% python3 -q
>>> import numpy as np
>>> from numpy import linalg as LA
>>> np.set_printoptions(precision=2, suppress=True, linewidth=120, floatmode="fixed")
>>> def rd(a):
...     return np.round(a, 2) + 0
... 
>>> feats = np.array([[3, 4, 5, 6, 7, 8],
...     [9, 10, 11, 12, 13, 14],
...     [15, 16, 17, 18, 19, 20],
...     [21, 22, 23, 24, 25, 26],
...     [27, 28, 29, 30, 31, 32],
...     [33, 34, 35, 36, 37, 38]])
>>> # null space of dimension 4
>>> (feats - feats.T) / 2
array([[  0.00,  -2.50,  -5.00,  -7.50, -10.00, -12.50],
       [  2.50,   0.00,  -2.50,  -5.00,  -7.50, -10.00],
       [  5.00,   2.50,   0.00,  -2.50,  -5.00,  -7.50],
       [  7.50,   5.00,   2.50,   0.00,  -2.50,  -5.00],
       [ 10.00,   7.50,   5.00,   2.50,   0.00,  -2.50],
       [ 12.50,  10.00,   7.50,   5.00,   2.50,   0.00]])
>>> (feats + feats.T) / 2
array([[ 3.00,  6.50, 10.00, 13.50, 17.00, 20.50],
       [ 6.50, 10.00, 13.50, 17.00, 20.50, 24.00],
       [10.00, 13.50, 17.00, 20.50, 24.00, 27.50],
       [13.50, 17.00, 20.50, 24.00, 27.50, 31.00],
       [17.00, 20.50, 24.00, 27.50, 31.00, 34.50],
       [20.50, 24.00, 27.50, 31.00, 34.50, 38.00]])
>>> rd(np.sort(np.abs(LA.eigvals(feats))))
array([  0.00,   0.00,   0.00,   0.00,   4.92, 127.92])
>>> rd(LA.det(feats))
np.float64(0.0)
>>> np.trace(feats)
np.int64(123)
>>> feats @ feats
array([[ 699,  732,  765,  798,  831,  864],
       [1347, 1416, 1485, 1554, 1623, 1692],
       [1995, 2100, 2205, 2310, 2415, 2520],
       [2643, 2784, 2925, 3066, 3207, 3348],
       [3291, 3468, 3645, 3822, 3999, 4176],
       [3939, 4152, 4365, 4578, 4791, 5004]])
>>> LA.matrix_power(feats, 2)
array([[ 699,  732,  765,  798,  831,  864],
       [1347, 1416, 1485, 1554, 1623, 1692],
       [1995, 2100, 2205, 2310, 2415, 2520],
       [2643, 2784, 2925, 3066, 3207, 3348],
       [3291, 3468, 3645, 3822, 3999, 4176],
       [3939, 4152, 4365, 4578, 4791, 5004]])
>>> rd(np.abs(LA.eigvals(feats)).max())
np.float64(127.92)
>>> np.allclose(feats, feats.T)
False
>>> U, sigma, Vt = LA.svd(feats)
>>> rd(sigma)
array([137.82,   4.57,   0.00,   0.00,   0.00,   0.00])
>>> np.argmax(sigma[:-1] / (sigma[1:] + 1e-6)) + 1
np.int64(2)
>>> M2 = U[:, :2] @ np.diag(sigma[:2]) @ Vt[:2]
>>> rd(M2)
array([[ 3.00,  4.00,  5.00,  6.00,  7.00,  8.00],
       [ 9.00, 10.00, 11.00, 12.00, 13.00, 14.00],
       [15.00, 16.00, 17.00, 18.00, 19.00, 20.00],
       [21.00, 22.00, 23.00, 24.00, 25.00, 26.00],
       [27.00, 28.00, 29.00, 30.00, 31.00, 32.00],
       [33.00, 34.00, 35.00, 36.00, 37.00, 38.00]])
>>> rd(np.abs(feats - M2).max())
np.float64(0.0)
>>> LA.matrix_rank(M2)
np.int64(2)
>>> rd(LA.norm(feats - M2, 2)), rd(sigma[2])
(np.float64(0.0), np.float64(0.0))
>>> rng = np.random.default_rng(72)
>>> mat = np.eye(3, dtype=int)[rng.permutation(3)]
>>> mat
array([[0, 0, 1],
       [0, 1, 0],
       [1, 0, 0]])
>>> T = np.stack([mat, -3 * mat, mat[::-1]])
>>> T.shape
(3, 3, 3)
>>> rd(LA.det(T))
array([-1.00, 27.00,  1.00])
>>> np.einsum("bij,cij->bc", T, T)
array([[ 3, -9,  1],
       [-9, 27, -3],
       [ 1, -3,  3]])
>>> rd(LA.norm(mat, axis=0))
array([1.00, 1.00, 1.00])
>>> rd(LA.svd(mat, compute_uv=False))
array([1.00, 1.00, 1.00])
>>> mat[:, 2] @ mat[:, 1]
np.int64(0)
>>> mat @ mat.T
array([[1, 0, 0],
       [0, 1, 0],
       [0, 0, 1]])
>>> rd(LA.eigvalsh(mat).min())
np.float64(-1.0)
>>> [round(float(LA.det(mat[:i, :i])), 2) + 0 for i in range(1, 4)]
[0.0, 0.0, -1.0]
>>> np.all(LA.eigvalsh(mat) > 0)
np.False_
>>> M2 = np.array([[3, -2, -2], [-2, 1, 3], [2, -3, 0]])
>>> np.einsum("ik,kj->ij", mat, M2)
array([[ 2, -3,  0],
       [-2,  1,  3],
       [ 3, -2, -2]])
>>> LA.matrix_rank(np.vstack([mat, M2.T]))
np.int64(3)
>>> LA.matrix_rank(mat @ M2)
np.int64(3)
>>> np.einsum("ij->j", mat)
array([1, 1, 1])
>>> np.einsum("ik,kj->ji", mat, M2)
array([[ 2, -2,  3],
       [-3,  1, -2],
       [ 0,  3, -2]])
>>> np.vstack([mat, M2.T]).shape
(6, 3)
>>> W0 = np.load("dump.npy")
>>> W0
array([[ 3.66,  1.55,  1.73,  4.32,  3.82],
       [ 4.07,  1.93,  1.68,  1.99,  2.00],
       [ 5.75,  3.86,  2.09, -0.60, -0.38],
       [ 1.73,  3.98, -2.24, -0.02, -0.62]])
>>> M2 = np.array([[-3, 2, -3], [4, 3, 3]])
>>> W2 = np.kron(M2, W0)
>>> LA.matrix_rank(W2)
np.int64(8)
>>> W2.shape
(8, 15)
>>> rd(LA.norm(W2, 2)), rd(LA.norm(M2, 2) * LA.norm(W0, 2))
(np.float64(71.18), np.float64(71.18))
>>> def softmax(z):
...     e = np.exp(z - z.max(axis=-1, keepdims=True))
...     return e / e.sum(axis=-1, keepdims=True)
... 
>>> rd(softmax(10 * W0[2]))
array([1.00, 0.00, 0.00, 0.00, 0.00])
>>> att = W0 @ W0.T / np.sqrt(5)
>>> rd(softmax(att)[2] @ W0)
array([ 5.75,  3.86,  2.09, -0.60, -0.38])
>>> rd(softmax(att))
array([[1.00, 0.00, 0.00, 0.00],
       [0.84, 0.06, 0.11, 0.00],
       [0.00, 0.00, 1.00, 0.00],
       [0.00, 0.00, 0.18, 0.82]])
>>> softmax(att).round(6).argmax(axis=1)
array([0, 0, 2, 3])
>>> W1 = np.array([[5, 5, 4, 4], [1, 2, 3, 3], [5, 2, 0, 4], [5, 2, 5, 1], [3, 0, 5, 4]])
>>> c = np.array([2, 2, 0, 2])
>>> act = np.maximum(W0 @ W1 + c, 0)
>>> LA.matrix_rank(act)
np.int64(4)
>>> (act > 0).astype(int)
array([[1, 1, 1, 1],
       [1, 1, 1, 1],
       [1, 1, 1, 1],
       [1, 1, 1, 1]])
>>> W2 = np.array([[2, 2, 3], [1, 2, 3], [2, 0, 2], [3, 0, 1]])
>>> rd(act @ W2)
array([[426.03, 198.12, 464.97],
       [337.19, 164.36, 371.36],
       [311.11, 164.74, 349.29],
       [ 76.55,  31.12,  87.40]])
>>> W1 @ W2
array([[35, 20, 42],
       [19,  6, 18],
       [24, 14, 25],
       [25, 14, 32],
       [28,  6, 23]])
>>> u = np.array([6, 0])
>>> np.polyval(u, W0[1])
array([24.42, 11.58, 10.08, 11.94, 12.00])
>>> rd(np.correlate(W0[1], W0[2], "full"))
array([-1.55, -3.18,  6.71, 17.98, 32.41, 20.54, 21.52, 19.16, 11.50])
>>> np.convolve(W0[1], u)
array([24.42, 11.58, 10.08, 11.94, 12.00,  0.00])
>>> LA.matrix_power(mat, 100)
array([[1, 0, 0],
       [0, 1, 0],
       [0, 0, 1]])
>>> pr = np.eye(3)[2]
>>> for _ in range(7):
...     pr = pr @ mat
...     print(pr.round(2))
... 
[1.00 0.00 0.00]
[0.00 0.00 1.00]
[1.00 0.00 0.00]
[0.00 0.00 1.00]
[1.00 0.00 0.00]
[0.00 0.00 1.00]
[1.00 0.00 0.00]
>>> E = np.load("layer0.npy")
>>> rd(E)
array([[-15.79, -19.77,   5.94,   3.97],
       [-11.43, -15.01,   4.61,   3.20],
       [ -9.41, -12.76,   3.94,   2.81],
       [ -6.65,  -9.63,   2.96,   2.23],
       [ -4.59,  -7.23,   2.16,   1.74],
       [ -3.92,  -6.42,   1.88,   1.57],
       [ -1.71,  -3.61,   0.85,   0.90],
       [ -0.16,  -1.02,  -0.06,   0.19],
       [ -0.02,  -0.48,  -0.12,   0.05],
       [  0.00,   0.17,   0.10,   0.01],
       [  0.01,   0.33,   0.21,   0.03],
       [  0.02,   0.41,   0.28,   0.04],
       [  0.09,   0.80,   0.61,   0.13],
       [  0.15,   0.99,   0.77,   0.18],
       [  0.81,   2.29,   1.83,   0.55],
       [  1.10,   2.74,   2.16,   0.67],
       [  1.16,   2.82,   2.22,   0.69],
       [  2.92,   5.19,   3.71,   1.29],
       [  2.93,   5.20,   3.72,   1.29],
       [  3.74,   6.21,   4.27,   1.52],
       [  4.15,   6.70,   4.53,   1.63],
       [  4.28,   6.86,   4.61,   1.66],
       [  7.22,  10.28,   6.24,   2.35],
       [  9.76,  13.15,   7.45,   2.88],
       [  9.80,  13.19,   7.47,   2.88],
       [ 13.25,  17.00,   8.93,   3.53],
       [ 13.32,  17.08,   8.96,   3.54]])
>>> np.unique(E.round(6), axis=0).shape
(27, 4)
>>> rd(np.trace(LA.pinv(E) @ E))
np.float64(3.0)
>>> rd(E @ LA.pinv(E) @ E)
array([[-15.79, -19.77,   5.94,   3.97],
       [-11.43, -15.01,   4.61,   3.20],
       [ -9.41, -12.76,   3.94,   2.81],
       [ -6.65,  -9.63,   2.96,   2.23],
       [ -4.59,  -7.23,   2.16,   1.74],
       [ -3.92,  -6.42,   1.88,   1.57],
       [ -1.71,  -3.61,   0.85,   0.90],
       [ -0.16,  -1.02,  -0.06,   0.19],
       [ -0.02,  -0.48,  -0.12,   0.05],
       [  0.00,   0.17,   0.10,   0.01],
       [  0.01,   0.33,   0.21,   0.03],
       [  0.02,   0.41,   0.28,   0.04],
       [  0.09,   0.80,   0.61,   0.13],
       [  0.15,   0.99,   0.77,   0.18],
       [  0.81,   2.29,   1.83,   0.55],
       [  1.10,   2.74,   2.16,   0.67],
       [  1.16,   2.82,   2.22,   0.69],
       [  2.92,   5.19,   3.71,   1.29],
       [  2.93,   5.20,   3.72,   1.29],
       [  3.74,   6.21,   4.27,   1.52],
       [  4.15,   6.70,   4.53,   1.63],
       [  4.28,   6.86,   4.61,   1.66],
       [  7.22,  10.28,   6.24,   2.35],
       [  9.76,  13.15,   7.45,   2.88],
       [  9.80,  13.19,   7.47,   2.88],
       [ 13.25,  17.00,   8.93,   3.53],
       [ 13.32,  17.08,   8.96,   3.54]])
>>> arr = np.load("out6.npy")
>>> arr
array([[  1.30,  -0.30,   0.90,  42.00],
       [ -0.70,   0.50,   0.90,  52.00],
       [  1.50,   0.60,  -0.90, -20.00],
       [  0.00,  -0.40,   2.70, -10.00],
       [  0.80,   0.10,   0.80,   4.00],
       [  0.60,  -0.20,   0.90,  -6.00]])
>>> # column 3 dominates
>>> vec = np.array([1, 1, 1, 1])
>>> target = arr @ vec
>>> rd(LA.solve(arr.T @ arr, arr.T @ target))
array([1.00, 1.00, 1.00, 1.00])
>>> rd(target)
array([ 43.90,  52.70, -18.80,  -7.70,   5.70,  -4.70])
>>> try:
...     LA.solve(arr, target)
... except LA.LinAlgError as e:
...     print(repr(e))
... 
LinAlgError('Last 2 dimensions of the array must be square')
>>> rd(LA.pinv(arr) @ arr)
array([[1.00, 0.00, 0.00, 0.00],
       [0.00, 1.00, 0.00, 0.00],
       [0.00, 0.00, 1.00, 0.00],
       [0.00, 0.00, 0.00, 1.00]])
>>> target = target + 0.02 * rng.normal(size=6)
>>> rd(target)
array([ 43.90,  52.71, -18.83,  -7.73,   5.68,  -4.68])
>>> c, *_ = LA.lstsq(arr, target)
>>> c.round()
array([1.00, 1.00, 1.00, 1.00])
